% python3 -q
>>> import numpy as np
>>> import numpy.linalg as la
>>> np.set_printoptions(suppress=True, linewidth=160)
>>> K = np.loadtxt("case6.csv", delimiter=",")
>>> K
array([[ 0.52, -0.52,  0.55,  0.05,  0.66],
       [-0.17,  0.3 , -0.21,  0.04, -0.55],
       [-0.1 , -0.31, -0.34,  0.05, -0.52],
       [ 0.38, -0.6 ,  0.43,  0.03,  0.38],
       [-0.03,  0.23,  0.21, -0.04, -0.02],
       [-0.1 ,  0.47, -0.07,  0.  , -0.46],
       [ 0.43, -1.2 ,  0.55,  0.04,  0.72],
       [ 0.14, -0.19,  0.4 ,  0.04,  0.45],
       [ 0.17, -0.85,  0.77, -0.32,  0.21],
       [ 0.37, -0.14,  1.14,  0.07,  1.1 ],
       [-0.24, -0.44, -1.  , -0.1 , -0.28]])
>>> x = np.array([5, 4, 3, 0, -3])
>>> rhs = K @ x
>>> c, lr = np.zeros(5), 1 / la.norm(K, 2) ** 2
>>> for i in range(15):
...     c -= lr * K.T @ (K @ c - rhs)
...     if i % 5 == 0: print(i, round(la.norm(K @ c - rhs), 2))
... 
0 5.6
5 2.51
10 1.9
>>> round(la.cond(K), 2)
np.float64(15.88)
>>> W2 = K[[0, 1]].astype(float)
>>> for _ in range(7):
...     lab = la.norm(K[:, None] - W2, axis=-1).argmin(axis=1)
...     W2 = np.array([K[lab == j].mean(axis=0) for j in range(2)])
... 
>>> lab
array([0, 1, 1, 0, 1, 1, 0, 0, 0, 0, 1])
>>> W2.round(2)
array([[ 0.34, -0.58,  0.64, -0.02,  0.59],
       [-0.13,  0.05, -0.28, -0.01, -0.37]])
>>> np.round(W2[1] - W2[0], 2) + 0
array([-0.46,  0.63, -0.92,  0.  , -0.95])
>>> np.bincount(lab)
array([6, 5])
>>> A2 = np.array([[1, 0, 4, 5, 7, 0, 4, 7, 2, 0],
...     [1, 1, 8, 6, 2, 4, 9, 3, 2, 0],
...     [1, 9, 4, 0, 2, 1, 4, 1, 3, 2],
...     [1, 5, 8, 0, 7, 2, 9, 6, 2, 0],
...     [9, 2, 3, 8, 9, 0, 9, 3, 1, 3],
...     [3, 9, 3, 1, 7, 9, 5, 6, 7, 4],
...     [0, 9, 4, 0, 9, 0, 4, 3, 5, 8],
...     [8, 8, 6, 7, 5, 5, 2, 4, 2, 9],
...     [3, 5, 3, 4, 9, 9, 4, 6, 8, 7],
...     [8, 3, 8, 8, 7, 3, 2, 7, 7, 1]])
>>> data = np.tril(A2)
>>> data
array([[1, 0, 0, 0, 0, 0, 0, 0, 0, 0],
       [1, 1, 0, 0, 0, 0, 0, 0, 0, 0],
       [1, 9, 4, 0, 0, 0, 0, 0, 0, 0],
       [1, 5, 8, 0, 0, 0, 0, 0, 0, 0],
       [9, 2, 3, 8, 9, 0, 0, 0, 0, 0],
       [3, 9, 3, 1, 7, 9, 0, 0, 0, 0],
       [0, 9, 4, 0, 9, 0, 4, 0, 0, 0],
       [8, 8, 6, 7, 5, 5, 2, 4, 0, 0],
       [3, 5, 3, 4, 9, 9, 4, 6, 8, 0],
       [8, 3, 8, 8, 7, 3, 2, 7, 7, 1]])
>>> # null space of dimension 1
>>> np.round(np.trace(la.pinv(data) @ data), 2)
np.float64(9.0)
>>> W = np.array([[8, 3, 9, 7, 6, 1],
...     [2, 7, 5, 5, 4, 2],
...     [6, 6, 7, 1, 6, 9],
...     [0, 2, 0, 3, 5, 7],
...     [5, 3, 6, 1, 7, 9],
...     [4, 9, 1, 3, 0, 5],
...     [9, 0, 3, 9, 5, 7],
...     [3, 5, 6, 9, 6, 5],
...     [4, 9, 4, 9, 4, 7],
...     [9, 5, 7, 3, 1, 7]])
>>> c = np.array([-3, 1, 3, 0, -3, 1])
>>> act = np.maximum(data @ W + c, 0)
>>> (act > 0).astype(int)
array([[1, 1, 1, 1, 1, 1],
       [1, 1, 1, 1, 1, 1],
       [1, 1, 1, 1, 1, 1],
       [1, 1, 1, 1, 1, 1],
       [1, 1, 1, 1, 1, 1],
       [1, 1, 1, 1, 1, 1],
       [1, 1, 1, 1, 1, 1],
       [1, 1, 1, 1, 1, 1],
       [1, 1, 1, 1, 1, 1],
       [1, 1, 1, 1, 1, 1]])
>>> la.matrix_rank(act)
np.int64(6)
>>> W2 = np.array([[2, 1], [5, 5], [4, 8], [5, 3], [7, 8], [3, 9]])
>>> (act @ W2).round(6).argmax(axis=1)
array([1, 1, 1, 1, 1, 1, 1, 1, 1, 1])
>>> X = np.loadtxt("w.csv", delimiter=",")
>>> X
array([[2., 1., 3., 1., 0., 1.],
       [2., 0., 0., 1., 6., 0.],
       [2., 0., 0., 1., 4., 0.],
       [2., 4., 6., 1., 0., 3.],
       [2., 0., 0., 1., 4., 0.],
       [2., 0., 0., 1., 6., 0.],
       [2., 0., 0., 1., 6., 0.],
       [2., 1., 3., 1., 0., 1.],
       [2., 0., 0., 1., 6., 0.],
       [2., 0., 0., 1., 4., 0.],
       [2., 1., 3., 1., 0., 1.],
       [2., 4., 6., 1., 0., 3.],
       [2., 1., 3., 1., 0., 1.],
       [2., 1., 3., 1., 0., 1.],
       [2., 1., 3., 1., 0., 1.],
       [2., 0., 0., 1., 6., 0.],
       [2., 1., 3., 1., 0., 1.],
       [2., 0., 0., 1., 2., 0.],
       [2., 4., 6., 1., 0., 3.],
       [2., 0., 0., 1., 4., 0.],
       [2., 0., 0., 1., 4., 0.],
       [2., 0., 0., 1., 4., 0.],
       [2., 4., 6., 1., 0., 3.],
       [2., 0., 0., 1., 2., 0.],
       [2., 0., 0., 1., 6., 0.],
       [2., 0., 0., 1., 4., 0.],
       [2., 0., 0., 1., 4., 0.],
       [2., 0., 0., 1., 2., 0.],
       [2., 0., 0., 1., 2., 0.],
       [2., 4., 6., 1., 0., 3.],
       [2., 1., 3., 1., 0., 1.],
       [2., 0., 0., 1., 2., 0.],
       [2., 0., 0., 1., 2., 0.],
       [2., 0., 0., 1., 4., 0.],
       [2., 0., 0., 1., 4., 0.],
       [2., 0., 0., 1., 6., 0.],
       [2., 1., 3., 1., 0., 1.],
       [2., 0., 0., 1., 6., 0.],
       [2., 0., 0., 1., 4., 0.],
       [2., 0., 0., 1., 6., 0.]])
>>> A2 = X / la.norm(X, axis=1, keepdims=True)
>>> C2 = A2 @ A2.T
>>> np.round(np.degrees(np.arccos(np.clip(C2[18, 0], -1, 1))), 2)
np.float64(22.6)
>>> (C2 - 2 * np.eye(40)).round(6).argmax(axis=1)
array([ 7,  5,  4, 11,  2,  1,  1,  0,  1,  2,  0,  3,  0,  0,  0,  1,  0, 23,  3,  2,  2,  2,  3, 17,  1,  2,  2, 17, 17,  3,  0, 17, 17,  2,  2,  1,  0,  1,
        2,  1])
